% ipython --no-banner

In [1]: import numpy as np

In [2]: from numpy import linalg as LA

In [3]: np.set_printoptions(precision=3, suppress=True, linewidth=100)

In [4]: def rnd(a):
   ...:     return np.round(a, 3) + 0
   ...: 

In [5]: K = np.load("a.npy")

In [6]: print(K)
[[ 0.  0.  0.  0.  0.  0.  0. -1.]
 [ 0.  0.  0. -1.  0. -1.  0.  0.]
 [ 0.  0.  0.  0. -1.  0. -1.  0.]
 [ 0. -1.  0.  0.  0. -1.  0.  0.]
 [ 0.  0. -1.  0.  0.  0. -1.  0.]
 [ 0. -1.  0. -1.  0.  0.  0.  0.]
 [ 0.  0. -1.  0. -1.  0.  0.  0.]
 [-1.  0.  0.  0.  0.  0.  0.  0.]]

In [7]: # splits into 3 blocks

In [8]: print(rnd(LA.det(K)))
-4.0

In [9]: print(rnd(np.sort(LA.eigvals(K).real)))
[-2. -2. -1.  1.  1.  1.  1.  1.]

In [10]: print(np.flatnonzero(LA.matrix_power((K != 0) + (K.T != 0) + np.eye(8), 8)[6]))
[2 4 6]

In [11]: r0 = np.array([7, 4, 2, 1, 3, 3, 0, 7])

In [12]: A2 = K + np.outer(r0, np.eye(8)[1])

In [13]: print(rnd(LA.det(A2) / LA.det(K)), rnd(1 + LA.solve(K, r0)[1]))
1.0 1.0

In [14]: print(LA.matrix_rank(A2 - K))
1

In [15]: q, Rm = LA.qr(K)

In [16]: print(q.shape, Rm.shape)
(8, 8) (8, 8)

In [17]: print(rnd(q))
[[ 0.     0.     0.     0.     0.     0.     0.     1.   ]
 [ 0.     0.     0.    -0.816  0.    -0.577  0.     0.   ]
 [ 0.     0.     0.     0.    -0.816  0.    -0.577  0.   ]
 [ 0.     0.707  0.     0.408  0.    -0.577  0.     0.   ]
 [ 0.     0.     0.707  0.     0.408  0.    -0.577  0.   ]
 [ 0.     0.707  0.    -0.408  0.     0.577  0.     0.   ]
 [ 0.     0.     0.707  0.    -0.408  0.     0.577  0.   ]
 [ 1.     0.     0.     0.     0.     0.     0.     0.   ]]

In [18]: vec = np.array([0, -2, 2, 1, 2, 0, 2, -1])

In [19]: print((K * vec).sum(axis=1))
[ 1. -1. -4.  2. -4.  1. -4.  0.]

In [20]: print(K * vec)
[[ 0. -0.  0.  0.  0.  0.  0.  1.]
 [ 0. -0.  0. -1.  0. -0.  0. -0.]
 [ 0. -0.  0.  0. -2.  0. -2. -0.]
 [ 0.  2.  0.  0.  0. -0.  0. -0.]
 [ 0. -0. -2.  0.  0.  0. -2. -0.]
 [ 0.  2.  0. -1.  0.  0.  0. -0.]
 [ 0. -0. -2.  0. -2.  0.  0. -0.]
 [-0. -0.  0.  0.  0.  0.  0. -0.]]

In [21]: print(LA.norm(K @ vec) <= LA.norm(K, 2) * LA.norm(vec) + 1e-9)
True

In [22]: print(K @ vec)
[ 1. -1. -4.  2. -4.  1. -4.  0.]

In [23]: print(np.einsum("ij,j->i", K, vec))
[ 1. -1. -4.  2. -4.  1. -4.  0.]

In [24]: data = np.loadtxt("x.csv", delimiter=",")

In [25]: print(data)
[[ 0.  8.  0.  0.  8. 10.]
 [ 0. 11.  0.  0.  1. 36.]
 [ 0. 18.  0.  0. 24. 12.]
 [ 0.  8.  0.  0.  3. 14.]
 [ 0.  7.  0.  0.  1.  5.]
 [ 0. 24.  0.  0. 21. 21.]
 [ 0. 20.  0.  0. 25. 21.]
 [ 0.  2.  0.  0.  6.  5.]
 [ 0. 12.  0.  0. 12. 15.]
 [ 0. 16.  0.  0. 14. 33.]
 [ 6. 22.  0.  0. 30.  4.]
 [ 0. 20.  0.  0. 17. 16.]
 [ 0.  5.  0.  0.  0. 35.]
 [ 0. 14.  0.  0. 18. 20.]
 [ 0.  3.  0.  0.  0. 22.]
 [ 0.  2.  0.  0.  1.  9.]
 [ 3. 14.  0.  0. 17.  0.]
 [ 6.  6.  0.  1. 12.  0.]]

In [26]: # rows and columns are dependent

In [27]: left, s, vt = LA.svd(data)

In [28]: print(rnd(s))
[106.183  50.069   9.429   6.856   0.691   0.   ]

In [29]: A2 = left[:, :5] @ np.diag(s[:5]) @ vt[:5]

In [30]: print(LA.matrix_rank(data, rtol=0.05))
4

In [31]: print(rnd(LA.norm(data - A2) / LA.norm(data)))
0.0

In [32]: left, s, vt = LA.svd(data)

In [33]: vecs = vt[:(s > 1e-8).sum()]

In [34]: rng = np.random.default_rng(82)

In [35]: vec = data[15] + -2 * data[12] + rng.integers(2) * np.eye(6)[1]

In [36]: print(vec)
[  0.  -7.   0.   0.   1. -61.]

In [37]: print(rnd(vecs.T @ vecs))
[[1. 0. 0. 0. 0. 0.]
 [0. 1. 0. 0. 0. 0.]
 [0. 0. 0. 0. 0. 0.]
 [0. 0. 0. 1. 0. 0.]
 [0. 0. 0. 0. 1. 0.]
 [0. 0. 0. 0. 0. 1.]]

In [38]: print(rnd(np.diag(vecs.T @ vecs)))
[1. 1. 0. 1. 1. 1.]

In [39]: print(rnd(LA.norm(vec - vecs.T @ vecs @ vec)))
0.0

In [40]: A2 = data + rng.integers(-2, 3, (18, 5)) @ rng.integers(-2, 3, (5, 6))

In [41]: print(A2)
[[-7.  9. -4.  5. 14.  7.]
 [-4.  9. -2.  2.  9. 37.]
 [ 1. 21.  2.  2. 25. 21.]
 [-4.  5.  0. -6.  1. 14.]
 [ 2.  8.  2.  0.  5.  3.]
 [ 7. 25.  2.  4. 22. 32.]
 [ 0. 21. -2.  3. 22. 20.]
 [-1.  0.  0. -3.  6.  2.]
 [-3. 15.  0.  2. 15. 14.]
 [-3. 16. -2.  1. 14. 30.]
 [ 9. 19. -2.  1. 28.  1.]
 [-6. 18. -4. -1. 14. 10.]
 [-6.  4. -2. -4. -4. 27.]
 [-3.  9. -4. -3. 12. 15.]
 [ 7.  5.  4. -2. -3. 19.]
 [-5. -2. -4.  0.  0. 13.]
 [ 0. 13. -2.  0. 16. -1.]
 [ 3.  5.  2. -7.  7. -1.]]

In [42]: print(A2 - data)
[[-7.  1. -4.  5.  6. -3.]
 [-4. -2. -2.  2.  8.  1.]
 [ 1.  3.  2.  2.  1.  9.]
 [-4. -3.  0. -6. -2.  0.]
 [ 2.  1.  2.  0.  4. -2.]
 [ 7.  1.  2.  4.  1. 11.]
 [ 0.  1. -2.  3. -3. -1.]
 [-1. -2.  0. -3.  0. -3.]
 [-3.  3.  0.  2.  3. -1.]
 [-3.  0. -2.  1.  0. -3.]
 [ 3. -3. -2.  1. -2. -3.]
 [-6. -2. -4. -1. -3. -6.]
 [-6. -1. -2. -4. -4. -8.]
 [-3. -5. -4. -3. -6. -5.]
 [ 7.  2.  4. -2. -3. -3.]
 [-5. -4. -4.  0. -1.  4.]
 [-3. -1. -2.  0. -1. -1.]
 [-3. -1.  2. -8. -5. -1.]]

In [43]: print(rnd(LA.svd(A2 - data, compute_uv=False)))
[26.31  18.938 13.493 10.335  7.568  0.   ]

In [44]: print(np.abs(A2 - data).sum(axis=1))
[26. 19. 18. 15. 11. 26. 10.  9. 12.  9. 14. 22. 25. 26. 21. 18.  8. 20.]
